% python3 -q
>>> import numpy as np
>>> from numpy import linalg as LA
>>> np.set_printoptions(precision=2, suppress=True, linewidth=100)
>>> def rnd(a):
...     return np.round(a, 2) + 0
... 
>>> feats = np.loadtxt("data.csv", delimiter=",")
>>> feats
array([[ 0.01,  0.01,  0.01,  0.  , -0.03, -0.03, -0.06,  0.01,  0.  ],
       [-0.04,  2.01, -2.01, -1.96,  0.98, -1.  ,  0.01, -1.  ,  0.99],
       [ 0.  ,  2.01, -1.99, -2.  ,  1.05, -0.99,  0.02, -1.03,  1.02],
       [ 0.03,  6.  , -5.97, -5.99,  2.98, -2.99,  0.01, -3.01,  3.  ]])
>>> vec = np.array([2, 0, -1, 0, -2, -3, 4, -2, 2])
>>> a = np.maximum(feats @ vec, 0)
>>> rnd(feats.T @ a)
array([   0.35,  154.8 , -154.03, -154.17,   77.12,  -77.05,    0.42,  -77.75,   77.4 ])
>>> rnd(np.tanh(feats @ vec))
array([-0.1,  1. ,  1. ,  1. ])
>>> feats * (a > 1e-9)[:, None]
array([[ 0.  ,  0.  ,  0.  ,  0.  , -0.  , -0.  , -0.  ,  0.  ,  0.  ],
       [-0.04,  2.01, -2.01, -1.96,  0.98, -1.  ,  0.01, -1.  ,  0.99],
       [ 0.  ,  2.01, -1.99, -2.  ,  1.05, -0.99,  0.02, -1.03,  1.02],
       [ 0.03,  6.  , -5.97, -5.99,  2.98, -2.99,  0.01, -3.01,  3.  ]])
>>> def softmax(z):
...     e = np.exp(z - z.max(axis=-1, keepdims=True))
...     return e / e.sum(axis=-1, keepdims=True)
... 
>>> rnd(softmax(feats[2] + -3))
array([0.06, 0.46, 0.01, 0.01, 0.18, 0.02, 0.06, 0.02, 0.17])
>>> rnd(softmax(feats).sum(axis=1))
array([1., 1., 1., 1.])
>>> rnd(softmax(feats[2]))
array([0.06, 0.46, 0.01, 0.01, 0.18, 0.02, 0.06, 0.02, 0.17])
>>> scores = feats @ feats.T / np.sqrt(9)
>>> rnd(softmax(scores))
array([[0.25, 0.25, 0.25, 0.25],
       [0.  , 0.  , 0.  , 1.  ],
       [0.  , 0.  , 0.  , 1.  ],
       [0.  , 0.  , 0.  , 1.  ]])
>>> rnd(softmax(scores)[2] @ feats)
array([ 0.03,  6.  , -5.97, -5.99,  2.98, -2.99,  0.01, -3.01,  3.  ])
>>> U, sv, VT = LA.svd(feats)
>>> np.argmax(sv[:-1] / (sv[1:] + 1e-6)) + 1
np.int64(1)
>>> B = U[:, :1] @ np.diag(sv[:1]) @ VT[:1]
>>> rnd(LA.norm(feats - B, 2)), rnd(sv[1])
(np.float64(0.09), np.float64(0.09))
>>> rnd(B)
array([[ 0.  ,  0.  ,  0.  ,  0.  ,  0.  ,  0.  ,  0.  ,  0.  ,  0.  ],
       [ 0.  ,  2.  , -1.99, -1.99,  0.99, -0.99,  0.01, -1.  ,  1.  ],
       [ 0.  ,  2.02, -2.01, -2.01,  1.  , -1.  ,  0.01, -1.01,  1.01],
       [ 0.01,  6.  , -5.97, -5.98,  2.99, -2.99,  0.02, -3.01,  3.  ]])
>>> rnd(np.abs(feats - B).max())
np.float64(0.06)
>>> LA.matrix_rank(feats, rtol=0.1)
np.int64(1)
>>> np.argsort(-LA.norm(feats, axis=0).round(6), kind="stable")[:3]
array([1, 3, 2])
>>> LA.cond(feats) > 100
np.True_
>>> [round(float(x), 2) for x in LA.svd(feats, compute_uv=False)[:3]]
[13.25, 0.09, 0.07]
>>> rnd(LA.norm(feats, 2) / LA.norm(feats))
np.float64(1.0)
>>> E = np.load("run13.npy")
>>> E
array([[5, 0, 0, 0, 0, 0],
       [4, 2, 0, 0, 0, 0],
       [1, 3, 2, 0, 0, 0],
       [3, 5, 0, 2, 0, 0],
       [4, 5, 1, 2, 3, 0],
       [4, 3, 4, 3, 4, 1]])
>>> # triangular: eigenvalues sit on the diagonal
>>> r0 = np.array([1, 2, 2, 1, 1, -1])
>>> B = E + np.outer(r0, np.eye(6)[2])
>>> LA.matrix_rank(LA.inv(B) - LA.inv(E), tol=1e-8)
np.int64(1)
>>> rnd(LA.det(B) / LA.det(E)), rnd(1 + LA.solve(E, r0)[2])
(np.float64(1.0), np.float64(1.0))
>>> B = feats / LA.norm(feats, axis=1, keepdims=True)
>>> cov = B @ B.T
>>> rnd(cov)
array([[ 1.  , -0.03, -0.04, -0.03],
       [-0.03,  1.  ,  1.  ,  1.  ],
       [-0.04,  1.  ,  1.  ,  1.  ],
       [-0.03,  1.  ,  1.  ,  1.  ]])
>>> rnd(np.degrees(np.arccos(np.clip(cov[3, 2], -1, 1))))
np.float64(0.89)
>>> np.argwhere(np.triu(np.abs(cov) > 0.95, 1))
array([[1, 2],
       [1, 3],
       [2, 3]])
>>> W = np.array([[9, 0], [4, 3], [9, 9], [5, 5], [1, 2], [2, 5]])
>>> c = np.array([2, 0])
>>> act = np.maximum(E @ W + c, 0)
>>> rnd((act > 0).mean(axis=0))
array([1.  , 0.83])
>>> LA.matrix_rank(act)
np.int64(2)
>>> (act > 0).astype(int)
array([[1, 0],
       [1, 1],
       [1, 1],
       [1, 1],
       [1, 1],
       [1, 1]])
>>> act
array([[ 47,   0],
       [ 46,   6],
       [ 41,  27],
       [ 59,  25],
       [ 80,  40],
       [107,  73]])
>>> C = np.array([[2, -4, 4], [0, -2, -2]])
>>> W @ C
array([[ 18, -36,  36],
       [  8, -22,  10],
       [ 18, -54,  18],
       [ 10, -30,  10],
       [  2,  -8,   0],
       [  4, -18,  -2]])
>>> act @ C
array([[  94, -188,  188],
       [  92, -196,  172],
       [  82, -218,  110],
       [ 118, -286,  186],
       [ 160, -400,  240],
       [ 214, -574,  282]])
>>> W0 = np.array([[-3, -2, -1, 0, 1, 2, 3, 4, 5],
...     [6, 7, 8, 9, 10, 11, 12, 13, 14],
...     [15, 16, 17, 18, 19, 20, 21, 22, 23]])
>>> # looks like rank 2
>>> U, sv, VT = LA.svd(W0)
>>> vecs = VT[:(sv > 1e-8).sum()]
>>> rng = np.random.default_rng(57)
>>> vec = W0[0] + 4 * W0[1] + rng.integers(2) * np.eye(9)[1]
>>> vec
array([21., 26., 31., 36., 41., 46., 51., 56., 61.])
>>> rnd(np.diag(vecs.T @ vecs))
array([0.38, 0.26, 0.18, 0.13, 0.11, 0.13, 0.18, 0.26, 0.38])
>>> LA.matrix_rank(np.vstack([W0, vec]))
np.int64(2)
>>> B = feats / np.sqrt((feats ** 2).mean(axis=1, keepdims=True))
>>> rnd(B[1])
array([-0.03,  1.51, -1.51, -1.48,  0.74, -0.75,  0.01, -0.75,  0.75])
>>> LA.matrix_rank(feats - feats.mean(axis=1, keepdims=True))
np.int64(4)
>>> K = np.array([[1, -1, 1, -1], [1, 0, 0, 0], [1, 1, 1, 1], [1, 2, 4, 8]])
>>> K
array([[ 1, -1,  1, -1],
       [ 1,  0,  0,  0],
       [ 1,  1,  1,  1],
       [ 1,  2,  4,  8]])
>>> # row 3 is much longer than the rest
>>> cov = K.T @ K
>>> LA.matrix_rank(cov)
np.int64(4)
>>> np.trace(cov), (K ** 2).sum()
(np.int64(94), np.int64(94))
>>> (K @ K.T).shape
(4, 4)
>>> np.diag(cov)
array([ 4,  6, 18, 66])
>>> U, sv, VT = LA.svd(E, full_matrices=False)
>>> (sv > 1e-8).sum()
np.int64(6)
>>> rnd(np.cumsum(sv ** 2) / np.sum(sv ** 2))
array([0.78, 0.89, 0.97, 0.99, 1.  , 1.  ])
>>> rnd(np.sqrt((sv ** 2).sum())), rnd(LA.norm(E))
(np.float64(14.8), np.float64(14.8))
>>> rnd(U.T @ U)
array([[1., 0., 0., 0., 0., 0.],
       [0., 1., 0., 0., 0., 0.],
       [0., 0., 1., 0., 0., 0.],
       [0., 0., 0., 1., 0., 0.],
       [0., 0., 0., 0., 1., 0.],
       [0., 0., 0., 0., 0., 1.]])
>>> rnd(VT @ VT.T)
array([[1., 0., 0., 0., 0., 0.],
       [0., 1., 0., 0., 0., 0.],
       [0., 0., 1., 0., 0., 0.],
       [0., 0., 0., 1., 0., 0.],
       [0., 0., 0., 0., 1., 0.],
       [0., 0., 0., 0., 0., 1.]])
>>> rnd(np.abs(VT[0]))
array([0.64, 0.6 , 0.25, 0.28, 0.3 , 0.04])
>>> np.abs(U[:, 0]).round(6).argmax()
np.int64(5)
>>> U.shape, sv.shape, VT.shape
((6, 6), (6,), (6, 6))
>>> q, vecs = LA.qr(K[:, :1])[0], LA.qr(K[:, 1:])[0]
>>> sv = LA.svd(q.T @ vecs, compute_uv=False)
>>> (sv > 0.9).sum()
np.int64(0)
>>> rnd(sv)
array([0.87])
>>> rnd(np.degrees(np.arccos(sv.clip(0, 1))))
array([30.])
>>> rnd(LA.norm(q @ q.T - vecs @ vecs.T, 2))
np.float64(1.0)
>>> hat = np.triu(np.array([[-8, -6, 2, -6], [8, 2, 7, -3], [8, 3, -3, -1], [-4, 8, -9, 4]]), 1) + np.eye(4)
>>> B = hat @ K @ LA.inv(hat)
>>> rnd(np.poly(B))
array([  1., -10.,  14.,  -2.,  12.])
>>> rnd(LA.det(B))
np.float64(12.0)
>>> LA.matrix_rank(B)
np.int64(4)
>>> B
array([[  -9.,  -65.,  452.,  156.],
       [   5.,   31., -232., -126.],
       [   0.,   -1.,    4.,   -6.],
       [   1.,    8.,  -54.,  -16.]])
>>> vec = np.array([0, 1, -3, -3])
>>> a = np.maximum(K @ vec, 0)
>>> K * (a > 1e-9)[:, None]
array([[0, 0, 0, 0],
       [0, 0, 0, 0],
       [0, 0, 0, 0],
       [0, 0, 0, 0]])
>>> a
array([0, 0, 0, 0])
>>> X = np.abs(np.array([[4, 4, -7, 5, -6],
...     [7, 6, -8, 3, 4],
...     [-7, -6, 5, 8, 2],
...     [-3, -6, -6, 7, -8],
...     [7, -1, -2, -7, 6]])) + np.eye(5)
>>> X = X / X.sum(axis=1, keepdims=True)
>>> rnd(X)
array([[0.19, 0.15, 0.26, 0.19, 0.22],
       [0.24, 0.24, 0.28, 0.1 , 0.14],
       [0.24, 0.21, 0.21, 0.28, 0.07],
       [0.1 , 0.19, 0.19, 0.26, 0.26],
       [0.29, 0.04, 0.08, 0.29, 0.29]])
>>> # rows sum to 1
>>> cov = X.T @ X
>>> rnd(np.trace(cov)), rnd((X ** 2).sum())
(np.float64(1.14), np.float64(1.14))
>>> LA.matrix_rank(cov)
np.int64(5)
>>> X @ np.ones(5)
array([1., 1., 1., 1., 1.])
>>> rnd(X.sum(axis=1))
array([1., 1., 1., 1., 1.])
>>> pr = np.eye(5)[3]
>>> for _ in range(6):
...     pr = pr @ X
...     print(pr.round(2))
... 
[0.1  0.19 0.19 0.26 0.26]
[0.21 0.16 0.19 0.23 0.2 ]
[0.21 0.16 0.2  0.23 0.2 ]
[0.21 0.16 0.2  0.23 0.2 ]
[0.21 0.16 0.2  0.23 0.2 ]
[0.21 0.16 0.2  0.23 0.2 ]
>>> z = rng.permutation(5)
>>> z
array([1, 2, 0, 4, 3])
>>> B = X[z][:, z]
>>> rnd(np.trace(B))
np.float64(1.18)
>>> vec = np.array([3, 2, 1, 2, 3])
>>> a = np.maximum(X @ vec, 0)
>>> rnd(X * (a > 1e-9)[:, None])
array([[0.19, 0.15, 0.26, 0.19, 0.22],
       [0.24, 0.24, 0.28, 0.1 , 0.14],
       [0.24, 0.21, 0.21, 0.28, 0.07],
       [0.1 , 0.19, 0.19, 0.26, 0.26],
       [0.29, 0.04, 0.08, 0.29, 0.29]])
>>> rnd(np.maximum(X @ (3 * vec), 0))
array([6.44, 6.31, 6.31, 6.48, 7.5 ])
>>> rnd(np.tanh(X @ vec))
array([0.97, 0.97, 0.97, 0.97, 0.99])
>>> rnd(np.maximum(X @ vec, 0) - np.maximum(-X @ vec, 0))
array([2.15, 2.1 , 2.1 , 2.16, 2.5 ])
>>> r0 = np.array([1, -2, 7, -2, -5])
>>> B = X + np.outer(r0, np.eye(5)[0])
>>> LA.matrix_rank(LA.inv(B) - LA.inv(X), tol=1e-8)
np.int64(1)
>>> LA.matrix_rank(B - X)
np.int64(1)
>>> mat = np.array([[4, 4, 5], [-1, -1, 0], [2, 2, 3], [1, 1, 2]])
>>> # columns 0 and 1 are equal
>>> rnd(np.trace(LA.pinv(mat) @ mat))
np.float64(2.0)
>>> rnd(mat @ LA.pinv(mat) @ mat)
array([[ 4.,  4.,  5.],
       [-1., -1.,  0.],
       [ 2.,  2.,  3.],
       [ 1.,  1.,  2.]])
>>> try:
...     LA.inv(mat)
... except LA.LinAlgError as e:
...     print("failed:", e)
... 
failed: Last 2 dimensions of the array must be square
>>> F = np.load("w.npy")
>>> F
array([[-2.,  0.,  0.],
       [ 0., -2., -3.],
       [ 0., -3., -2.]])
>>> # 2 groups of indices that never mix
>>> ev, vecs = LA.eig(F)
>>> rnd(F @ vecs[:, 0] - ev[0] * vecs[:, 0])
array([0., 0., 0.])
>>> B = np.array([[-2, 3], [-3, -2]])
>>> C = np.kron(B, F)
>>> rnd(LA.norm(C, 2)), rnd(LA.norm(B, 2) * LA.norm(F, 2))
(np.float64(18.03), np.float64(18.03))
>>> np.all(LA.eigvalsh(F) > 0)
np.False_
>>> q, vecs = LA.qr(F[:, :1])[0], LA.qr(F[:, 1:])[0]
>>> sv = LA.svd(q.T @ vecs, compute_uv=False)
>>> rnd(np.degrees(np.arccos(sv.clip(0, 1))))
array([90.])
>>> rnd(LA.norm(q @ q.T - vecs @ vecs.T, 2))
np.float64(1.0)
>>> rnd(sv)
array([0.])
>>> r0 = np.array([1, 2, 2, 2, 2, 1])
>>> g = np.array([3, 1, -3, 2, -2, 2, 0, -1])
>>> A = np.outer(r0, g)
>>> A
array([[ 3,  1, -3,  2, -2,  2,  0, -1],
       [ 6,  2, -6,  4, -4,  4,  0, -2],
       [ 6,  2, -6,  4, -4,  4,  0, -2],
       [ 6,  2, -6,  4, -4,  4,  0, -2],
       [ 6,  2, -6,  4, -4,  4,  0, -2],
       [ 3,  1, -3,  2, -2,  2,  0, -1]])
>>> # row 2 repeats row 1
>>> U, sv, VT = LA.svd(A)
>>> rnd(sv)
array([24.,  0.,  0.,  0.,  0.,  0.])
>>> B = U[:, :1] @ np.diag(sv[:1]) @ VT[:1]
>>> rnd(np.abs(A - B).max())
np.float64(0.0)
>>> LA.matrix_rank(B)
np.int64(1)
>>> rnd(B)
array([[ 3.,  1., -3.,  2., -2.,  2.,  0., -1.],
       [ 6.,  2., -6.,  4., -4.,  4.,  0., -2.],
       [ 6.,  2., -6.,  4., -4.,  4.,  0., -2.],
       [ 6.,  2., -6.,  4., -4.,  4.,  0., -2.],
       [ 6.,  2., -6.,  4., -4.,  4.,  0., -2.],
       [ 3.,  1., -3.,  2., -2.,  2.,  0., -1.]])
